>>> import numpy as np
>>> np.set_printoptions(precision=2, suppress=True, linewidth=160, legacy="1.25")
>>> arr = np.loadtxt("layer4.csv", delimiter=",")
>>> arr
array([[  1.38,  -2.68,  -8.24],
       [ -5.01,   2.28,   3.86],
       [  1.7 ,  -4.73,  -1.07],
       [  3.36,  -0.93,   1.63],
       [ -1.95,   9.84,   3.7 ],
       [ -1.21,   8.7 ,   2.24],
       [ -2.23,   0.25,   5.09],
       [ -1.97,   6.98,   6.  ],
       [ -0.73,  -0.71,   7.41],
       [ -8.13,   1.79,  -5.64],
       [ -0.08,   1.65,   8.41],
       [ -4.33,  -2.58,  -1.72],
       [ -1.37,   4.62,   0.98],
       [ -0.65,   4.17,  -2.78],
       [  0.19,  -4.56,   8.61],
       [ -4.51,   4.03,   1.47],
       [ -4.44,  -9.03,   5.59],
       [ -0.92, -10.54,  -7.67],
       [  1.05,  -2.67,   3.21],
       [ -1.27,   1.61,  -9.39],
       [ -5.97,   4.03,   1.51],
       [  1.69,   2.01,  -5.53],
       [  2.22,  11.59,   2.75]])
>>> Xs = arr - arr.mean(axis=0)
>>> U, sigma, Vh = np.linalg.svd(Xs, full_matrices=False)
>>> np.abs(Vh[0]).argmax()
1
>>> np.round(np.abs(Vh[-1]), 2) + 0
array([1.  , 0.03, 0.  ])
>>> sigma ** 2 / (sigma ** 2).sum()
array([0.51, 0.36, 0.12])
>>> np.round(Xs.mean(axis=0), 2) + 0
array([0., 0., 0.])
>>> E = np.loadtxt("a.csv", delimiter=",")
>>> E
array([[ 4.,  0.,  0.],
       [ 0.,  0.,  0.],
       [ 4., 12.,  4.],
       [10., 10.,  0.],
       [ 0.,  0.,  0.],
       [ 0.,  0.,  0.],
       [ 1.,  8.,  3.],
       [ 0.,  0.,  1.],
       [ 0.,  0.,  0.],
       [ 1.,  8.,  3.],
       [ 0.,  0.,  0.],
       [ 7., 16.,  5.],
       [ 4., 17.,  7.],
       [ 4.,  2.,  0.],
       [10., 15.,  3.],
       [ 0.,  0.,  0.],
       [ 7.,  0.,  0.]])
>>> D = np.linalg.norm(E[:, None] - E[None], axis=-1)
>>> D.mean(axis=1).argmax()
12
>>> (D + 1e9 * np.eye(17)).round(6).argmin(axis=1)
array([13,  4,  6, 14,  1,  1,  9,  1,  1,  6,  1, 12, 11,  0, 11,  1,  0])
>>> x0 = np.array([-1, -5, -5])
>>> E @ np.ones(3)
array([ 4.,  0., 20., 20.,  0.,  0., 12.,  1.,  0., 12.,  0., 28., 28.,  6., 28.,  0.,  7.])
>>> print((E * x0).sum(axis=1))
[  -4.    0.  -84.  -60.    0.    0.  -56.   -5.    0.  -56.    0. -112. -124.  -14. -100.    0.   -7.]
>>> E @ x0
array([  -4.,    0.,  -84.,  -60.,    0.,    0.,  -56.,   -5.,    0.,  -56.,    0., -112., -124.,  -14., -100.,    0.,   -7.])
>>> E @ (2 * x0)
array([  -8.,    0., -168., -120.,    0.,    0., -112.,  -10.,    0., -112.,    0., -224., -248.,  -28., -200.,    0.,  -14.])
>>> mat = np.array([[1, 1, 1, 1, 1, 1, 1, 1],
...     [1, 1, -1, -1, -1, -1, 1, 1],
...     [1, 1, 1, 1, -1, -1, -1, -1],
...     [1, -1, 1, -1, 1, -1, 1, -1]])
>>> print(mat.reshape(2, -1))
[[ 1  1  1  1  1  1  1  1  1  1 -1 -1 -1 -1  1  1]
 [ 1  1  1  1 -1 -1 -1 -1  1 -1  1 -1  1 -1  1 -1]]
>>> mat.ravel(order="F")
array([ 1,  1,  1,  1,  1,  1,  1, -1,  1, -1,  1,  1,  1, -1,  1, -1,  1, -1, -1,  1,  1, -1, -1, -1,  1,  1, -1,  1,  1,  1, -1, -1])
>>> mat.reshape(-1, 2)
array([[ 1,  1],
       [ 1,  1],
       [ 1,  1],
       [ 1,  1],
       [ 1,  1],
       [-1, -1],
       [-1, -1],
       [ 1,  1],
       [ 1,  1],
       [ 1,  1],
       [-1, -1],
       [-1, -1],
       [ 1, -1],
       [ 1, -1],
       [ 1, -1],
       [ 1, -1]])
>>> t3 = mat.reshape(4, 2, -1)
>>> np.einsum("ihd,ihd->ih", t3, t3)
array([[4, 4],
       [4, 4],
       [4, 4],
       [4, 4]])
>>> t3.sum(axis=1)
array([[ 2,  2,  2,  2],
       [ 0,  0,  0,  0],
       [ 0,  0,  0,  0],
       [ 2, -2,  2, -2]])
>>> print(t3.transpose(1, 0, 2))
[[[ 1  1  1  1]
  [ 1  1 -1 -1]
  [ 1  1  1  1]
  [ 1 -1  1 -1]]

 [[ 1  1  1  1]
  [-1 -1  1  1]
  [-1 -1 -1 -1]
  [ 1 -1  1 -1]]]
>>> t3[:, 0]
array([[ 1,  1,  1,  1],
       [ 1,  1, -1, -1],
       [ 1,  1,  1,  1],
       [ 1, -1,  1, -1]])
>>> x0 = np.array([4, -1, 6, -9, 7, 9, 0, -7])
>>> mat @ (2 * x0)
array([ 18, -34, -18,  50])
>>> print(mat @ np.eye(8)[1])
[ 1.  1.  1. -1.]
>>> (mat @ x0).argmax()
3
>>> mat @ x0
array([  9, -17,  -9,  25])
>>> print(np.linalg.norm(mat @ x0) <= np.linalg.norm(mat, 2) * np.linalg.norm(x0) + 1e-9)
True
>>> print(mat * x0)
[[ 4 -1  6 -9  7  9  0 -7]
 [ 4 -1 -6  9 -7 -9  0 -7]
 [ 4 -1  6 -9 -7 -9  0  7]
 [ 4  1  6  9  7 -9  0  7]]
>>> print((mat * x0).sum(axis=1))
[  9 -17  -9  25]
>>> np.sign((mat @ x0).round(6))
array([ 1, -1, -1,  1])
>>> G = np.cov(E, rowvar=False)
>>> np.median(E, axis=0)
array([1., 0., 0.])
>>> np.argwhere(np.triu(np.abs(np.corrcoef(E.T)) > 0.8, 1))
array([[1, 2]])
>>> np.polyfit(E[:, 1], E[:, 2], 1)
array([ 0.3 , -0.01])
>>> q, _ = np.linalg.qr(np.array([[-1.1, -0.8, -0.6, 0.3],
...     [0.4, -1.1, -0.4, -0.5],
...     [1.6, 0.7, 3.0, 0.0],
...     [0.4, -2.2, 1.1, 0.1]]))
>>> vals = np.array([1, -3, -3, 1])
>>> M = q @ np.diag(vals) @ q.T
>>> print(M)
[[-0.47  0.99 -0.92 -1.38]
 [ 0.99 -1.34  1.48 -0.84]
 [-0.92  1.48 -0.01  0.06]
 [-1.38 -0.84  0.06 -2.18]]
>>> q = M.astype(float).copy()
>>> for j in range(4):
...     q[:, j] -= q[:, :j] @ (q[:, :j].T @ q[:, j])
...     q[:, j] /= np.linalg.norm(q[:, j])
... 
>>> q
array([[-0.24,  0.35, -0.32, -0.85],
       [ 0.5 , -0.39,  0.57, -0.52],
       [-0.46,  0.47,  0.75,  0.04],
       [-0.69, -0.71,  0.03, -0.11]])
>>> (M + M.T) / 2
array([[-0.47,  0.99, -0.92, -1.38],
       [ 0.99, -1.34,  1.48, -0.84],
       [-0.92,  1.48, -0.01,  0.06],
       [-1.38, -0.84,  0.06, -2.18]])
>>> np.allclose(M, M.T)
True
>>> M @ M
array([[ 3.94, -1.99,  1.83,  2.75],
       [-1.99,  5.67, -2.96,  1.69],
       [ 1.83, -2.96,  3.03, -0.12],
       [ 2.75,  1.69, -0.12,  7.36]])
>>> round(np.trace(M), 2)
-4.0
>>> print(np.linalg.matrix_power(M, 4))
[[ 30.4  -19.89  18.31  27.52]
 [-19.89  47.73 -29.57  16.88]
 [ 18.31 -29.57  21.28  -1.2 ]
 [ 27.52  16.88  -1.2   64.59]]
>>> np.allclose(M @ M.T, M.T @ M)
True
>>> rng = np.random.default_rng(216)
>>> labels = rng.permutation(4)
>>> out = M[:, labels] * rng.choice([-1, 1], 4)
>>> out
array([[-0.92,  0.47,  1.38, -0.99],
       [ 1.48, -0.99,  0.84,  1.34],
       [-0.01,  0.92, -0.06, -1.48],
       [ 0.06,  1.38,  2.18,  0.84]])
>>> U, _, Vh = np.linalg.svd(M.T @ out)
>>> np.round(np.linalg.lstsq(M, out)[0], 2) + 0
array([[ 0., -1.,  0.,  0.],
       [ 0.,  0.,  0., -1.],
       [ 1.,  0.,  0.,  0.],
       [ 0.,  0., -1.,  0.]])
>>> print(labels)
[2 0 3 1]
